% python3 -q
>>> import numpy as np
>>> np.set_printoptions(suppress=True, linewidth=100)
>>> K = np.loadtxt("out19.csv", delimiter=",")
>>> K
array([[1. , 0.9],
       [0.9, 1. ]])
>>> # symmetric
>>> ev, vecs = np.linalg.eig(K)
>>> np.round(K @ vecs[:, 0] - ev[0] * vecs[:, 0], 1) + 0
array([0., 0.])
>>> print(np.round(np.sort(np.linalg.eigvals(np.linalg.inv(K))), 1))
[ 0.5 10. ]
>>> np.round(np.sort(np.linalg.eigvals(K @ K)), 1) + 0
array([0. , 3.6])
>>> ev.round(1)
array([1.9, 0.1])
>>> np.round(np.sort(np.linalg.eigvals(K.T)), 1)
array([0.1, 1.9])
>>> X = np.array([[5, 0, 0, 0, 0],
...     [4, 0, 0, 0, 0],
...     [5, 5, 2, 0, 0],
...     [5, 4, 5, 4, 0],
...     [5, 4, 5, 3, 4]])
>>> # rank 4
>>> np.prod(np.diag(X)), round(float(np.linalg.det(X)), 1)
(np.int64(0), 0.0)
>>> print(X @ X)
[[ 25   0   0   0   0]
 [ 20   0   0   0   0]
 [ 55  10   4   0   0]
 [ 86  41  30  16   0]
 [101  53  45  24  16]]
>>> rng = np.random.default_rng(9)
>>> idx = rng.permutation(5)
>>> idx
array([4, 3, 0, 2, 1])
>>> B = X[idx][:, idx]
>>> np.trace(B)
np.int64(15)
>>> B
array([[4, 3, 5, 5, 4],
       [0, 4, 5, 5, 4],
       [0, 0, 5, 0, 0],
       [0, 0, 5, 2, 5],
       [0, 0, 4, 0, 0]])
>>> np.round(np.sort(np.abs(np.linalg.eigvals(B))), 1)
array([0., 2., 4., 4., 5.])
>>> np.poly(X)
array([   1.,  -15.,   82., -192.,  160.,    0.])
>>> np.round(np.linalg.eigvals(X), 1)
array([4., 4., 2., 0., 5.])
>>> round(np.linalg.det(2 * X), 1), np.round(np.linalg.det(X), 1)
(np.float64(0.0), np.float64(0.0))
>>> round(float(np.linalg.det(X[::-1])), 1)
-0.0
>>> theta = np.radians(36)
>>> R = np.eye(5)
>>> R[3, 3] = R[4, 4] = np.cos(theta)
>>> R[3, 4], R[4, 3] = -np.sin(theta), np.sin(theta)
>>> R.round(1)
array([[ 1. ,  0. ,  0. ,  0. ,  0. ],
       [ 0. ,  1. ,  0. ,  0. ,  0. ],
       [ 0. ,  0. ,  1. ,  0. ,  0. ],
       [ 0. ,  0. ,  0. ,  0.8, -0.6],
       [ 0. ,  0. ,  0. ,  0.6,  0.8]])
>>> B = X @ R.T
>>> B.round(1)
array([[5. , 0. , 0. , 0. , 0. ],
       [4. , 0. , 0. , 0. , 0. ],
       [5. , 5. , 2. , 0. , 0. ],
       [5. , 4. , 5. , 3.2, 2.4],
       [5. , 4. , 5. , 0.1, 5. ]])
>>> np.allclose(np.linalg.norm(X, axis=1), np.linalg.norm(B, axis=1))
True
>>> W0 = np.load("a.npy")
>>> W0
array([[ 0.,  0.,  0., -1.],
       [ 0.,  0.,  0.,  0.],
       [ 0.,  0.,  0., -1.],
       [-1.,  0., -1.,  0.]])
>>> # symmetric
>>> r0 = np.array([-3, -3])
>>> np.array([np.convolve(row, r0, "same") for row in W0])
array([[0., 0., 0., 3.],
       [0., 0., 0., 0.],
       [0., 0., 0., 3.],
       [3., 3., 3., 3.]])
>>> np.convolve(W0[1], r0)
array([0., 0., 0., 0., 0.])
>>> np.polyval(r0, W0[1])
array([-3., -3., -3., -3.])
>>> np.cross(W0[1, :3], W0[3, :3])
array([-0.,  0.,  0.])
>>> print(np.correlate(W0[1], W0[3], "full"))
[0. 0. 0. 0. 0. 0. 0.]
>>> blk = np.stack([W0, 4 * W0, W0[::-1]])
>>> blk.sum(axis=0)
array([[-1.,  0., -1., -5.],
       [ 0.,  0.,  0., -1.],
       [ 0.,  0.,  0., -5.],
       [-5.,  0., -5., -1.]])
>>> (blk @ W0.T).shape
(3, 4, 4)
>>> np.linalg.matrix_rank(blk.reshape(3, -1))
np.int64(2)
>>> np.round(np.linalg.norm(blk, axis=(1, 2)), 1)
array([2., 8., 2.])
>>> np.einsum("bij,cij->bc", blk, blk)
array([[ 4., 16.,  0.],
       [16., 64.,  0.],
       [ 0.,  0.,  4.]])
>>> mat = np.loadtxt("w.csv", delimiter=",")
>>> mat
array([[0., 5., 1., 0., 5.],
       [5., 0., 5., 1., 0.],
       [0., 5., 0., 5., 1.],
       [1., 0., 5., 0., 5.],
       [5., 1., 0., 5., 0.]])
>>> np.round(np.fft.fft(mat[0]), 1)
array([11. +0.j ,  2.3-0.6j, -7.8+1.j , -7.8-1.j ,  2.3+0.6j])
>>> B = np.linalg.inv(mat)
>>> np.allclose(B, mat.T)
False
>>> np.round(np.linalg.det(mat) * B, 1)
array([[ 495.,  275., -605., -374.,  550.],
       [ 550.,  495.,  275., -605., -374.],
       [-374.,  550.,  495.,  275., -605.],
       [-605., -374.,  550.,  495.,  275.],
       [ 275., -605., -374.,  550.,  495.]])
>>> (np.abs(B) > 1e-9).astype(int)
array([[1, 1, 1, 1, 1],
       [1, 1, 1, 1, 1],
       [1, 1, 1, 1, 1],
       [1, 1, 1, 1, 1],
       [1, 1, 1, 1, 1]])
>>> round(np.linalg.cond(mat), 1)
np.float64(4.7)
>>> hat = np.triu(np.array([[-1, 1, 3, 3, -2],
...     [2, 2, 3, 0, -1],
...     [-1, 1, -2, 1, -1],
...     [-2, 2, -2, 3, 3],
...     [-2, 2, -3, -3, -2]]), 1) + np.eye(5)
>>> B = hat @ mat @ np.linalg.inv(hat)
>>> hat @ mat - mat @ hat
array([[ -2.,  13.,   5.,   5.,  24.],
       [ -5.,   9., -15., -10.,  15.],
       [ -4.,  -1., -10.,  -5.,  -5.],
       [ 15.,   2.,  -3.,   7.,   7.],
       [  0.,  -5., -18., -15.,  -4.]])
>>> np.round(np.poly(B), 1) + 0
array([    1.,     0.,  -125.,  -150.,  2475., -3751.])
>>> B
array([[  -2.,   20.,  -33.,   45., -129.],
       [   0.,   14.,  -37.,   48., -164.],
       [  -4.,    8.,   -7.,   19.,  -58.],
       [  16.,  -13.,   -4.,  -29.,  107.],
       [   5.,   -4.,   -3.,   -7.,   24.]])
>>> np.round(np.linalg.det(B), 1)
np.float64(3751.0)
>>> round(np.linalg.norm(mat, 1), 1), round(np.linalg.norm(mat, np.inf), 1)
(np.float64(11.0), np.float64(11.0))
>>> mat[0] @ mat[2]
np.float64(30.0)
>>> B = mat / np.linalg.norm(mat, axis=1, keepdims=True)
>>> gram = B @ B.T
>>> (gram - 2 * np.eye(5)).round(6).argmax(axis=1)
array([2, 3, 0, 0, 1])
>>> round(np.degrees(np.arccos(np.clip(gram[3, 4], -1, 1))), 1)
np.float64(84.4)
>>> np.round(np.linalg.norm(B, axis=1), 1)
array([1., 1., 1., 1., 1.])
>>> print((np.abs(gram) > 0.9).astype(int))
[[1 0 0 0 0]
 [0 1 0 0 0]
 [0 0 1 0 0]
 [0 0 0 1 0]
 [0 0 0 0 1]]
>>> gram[3].round(1)
array([0.6, 0.6, 0.1, 1. , 0.1])
>>> J = np.loadtxt("mat.csv", delimiter=",")
>>> J.round(1) + 0
array([[ 0. , -2.3,  0.4,  1.9],
       [-0.7, -1.1,  0.9, -2.6],
       [-0.5, -0.2,  2.3,  1.9],
       [-0.7, -2.7,  0.9,  0.4],
       [-0.4, -2.4,  1.7,  0.1],
       [-1.8,  0.5, -2.3, -0.5],
       [ 2.3, -0.7, -1.7,  0.6],
       [-2.5, -1.3,  1.1,  0.4],
       [-1.2, -0.8,  2.4, -1.2],
       [-2.5, -1. , -1. ,  1. ],
       [-1.3, -1.4, -2.2,  0.5],
       [ 2.3,  1. ,  0.7, -1.5],
       [-0.2,  0. ,  1.7, -2.5],
       [-1.1,  1.3, -1.1,  2.1],
       [-0.6,  0. , -2.9, -0.6],
       [-0.7,  2.3,  1.1, -1.4],
       [ 0.9,  1. , -2.2,  1.5]])
>>> idx = J[:, 1] > np.median(J[:, 1])
>>> r0 = J[idx].mean(axis=0) - J[~idx].mean(axis=0)
>>> r0.round(1)
array([ 0.5,  2.3, -0.6, -0.2])
>>> print(np.argsort(-np.abs(r0).round(6), kind="stable"))
[1 2 0 3]
>>> print(idx.astype(int))
[0 0 1 0 0 1 0 0 0 0 0 1 1 1 1 1 1]
>>> dist = np.linalg.norm(J[:, None] - J[None], axis=-1)
>>> (dist + 1e9 * np.eye(17)).round(6).argmin(axis=1)
array([ 3, 12,  0,  4,  3, 14, 16,  9, 12, 10,  9, 12,  1, 16,  5, 12, 13])
>>> np.round(np.linalg.norm(J, axis=1), 1)
array([3., 3., 3., 3., 3., 3., 3., 3., 3., 3., 3., 3., 3., 3., 3., 3., 3.])
>>> np.unravel_index(dist.round(6).argmax(), dist.shape)
(np.int64(8), np.int64(16))
>>> hat = J @ np.linalg.solve(J.T @ J, J.T)
>>> np.linalg.matrix_rank(np.eye(17) - hat)
np.int64(13)
>>> r0 = np.array([9, 3])
>>> print(np.round(np.polyval(r0, J[8]), 1))
[-7.5 -4.1 24.2 -7.8]
>>> np.round(np.correlate(J[8], J[7], "full"), 1)
array([-0.4, -1.5,  1.5,  6. , -2.4, -4.2,  3. ])
>>> cen = J - J.mean(axis=0)
>>> U, s, Vh = np.linalg.svd(cen, full_matrices=False)
>>> print(np.abs(U[:, 0]).argmax())
16
>>> print(np.round(Vh[0] * np.sign(Vh[0, np.abs(Vh[0]).argmax()]), 1))
[-0.1 -0.2  0.9 -0.4]
>>> np.round(np.abs(Vh[-1]), 1)
array([0.3, 0.7, 0.4, 0.5])
>>> np.round(cen.mean(axis=0), 1) + 0
array([0., 0., 0., 0.])
>>> np.searchsorted(np.cumsum(s ** 2) / (s ** 2).sum(), 0.9) + 1
np.int64(4)
>>> np.linalg.matrix_rank(cen)
np.int64(4)
>>> (np.sign(U[:, 0]) == np.sign(U[0, 0])).astype(int)
array([1, 1, 1, 1, 1, 0, 0, 1, 1, 0, 0, 1, 1, 0, 0, 1, 0])
>>> np.abs(Vh[0]).argmax()
np.int64(2)
>>> np.round((s ** 2).sum() ** 2 / (s ** 4).sum(), 1)
np.float64(3.4)
>>> feats = np.array([[-6.4, -15.1, -5.8],
...     [-3.4, -10.2, -3.9],
...     [-1.5, -6.2, -2.4],
...     [-0.3, -1.7, -0.9],
...     [-0.2, -1.5, -0.8],
...     [0.2, 0.3, 0.3],
...     [3.1, 0.8, 2.7],
...     [3.8, 0.9, 3.2],
...     [4.4, 0.9, 3.6],
...     [20.0, 3.0, 12.7]])
>>> idx = feats[:, 2] > np.median(feats[:, 2])
>>> r0 = feats[idx].mean(axis=0) - feats[~idx].mean(axis=0)
>>> ((feats - feats.mean(axis=0)) @ r0 > 0).astype(int)
array([0, 0, 0, 0, 0, 1, 1, 1, 1, 1])
>>> idx.astype(int)
array([0, 0, 0, 0, 0, 1, 1, 1, 1, 1])
>>> r0.round(1)
array([8.7, 8.1, 7.3])
>>> F = np.load("m.npy")
>>> F
array([[ 4.,  3.,  0., -2.],
       [ 5.,  5., -2.,  2.],
       [ 0.,  0.,  3.,  2.],
       [ 0.,  0., -1.,  2.]])
>>> idx = rng.permutation(4)
>>> print(idx)
[3 1 0 2]
>>> B = F[idx][:, idx]
>>> round(np.linalg.det(B), 1), round(float(np.linalg.det(F[idx])), 1)
(np.float64(40.0), 40.0)
>>> np.diag(B)
array([2., 5., 4., 3.])
>>> np.allclose(B, F)
False
>>> vec = np.array([3, 0, -1, 0])
>>> print(F @ vec)
[12. 17. -3.  1.]
>>> (F * vec).sum(axis=1)
array([12., 17., -3.,  1.])
>>> F @ np.ones(4)
array([ 5., 10.,  5.,  1.])
>>> F @ np.eye(4)[3]
array([-2.,  2.,  2.,  2.])
>>> F @ (2 * vec)
array([24., 34., -6.,  2.])
>>> F * vec
array([[12.,  0., -0., -0.],
       [15.,  0.,  2.,  0.],
       [ 0.,  0., -3.,  0.],
       [ 0.,  0.,  1.,  0.]])
>>> (F @ vec).argmax()
np.int64(1)
>>> print(np.einsum("ij,j->i", F, vec))
[12. 17. -3.  1.]
>>> B = np.array([[-1, 3], [-2, 3], [-1, 1], [0, 1]])
>>> B @ F
Traceback (most recent call last):
  File "<python-input-123>", line 1, in <module>
    B @ F
    ~~^~~
ValueError: matmul: Input operand 1 has a mismatch in its core dimension 0, with gufunc signature (n?,k),(k,m?)->(n?,m?) (size 4 is different from 2)
>>> np.einsum("ik,kj->ij", F, B)
array([[-10.,  19.],
       [-13.,  30.],
       [ -3.,   5.],
       [  1.,   1.]])
>>> F @ B
array([[-10.,  19.],
       [-13.,  30.],
       [ -3.,   5.],
       [  1.,   1.]])
>>> print(np.einsum("ij,ij->i", F, F))
[29. 58. 13.  5.]
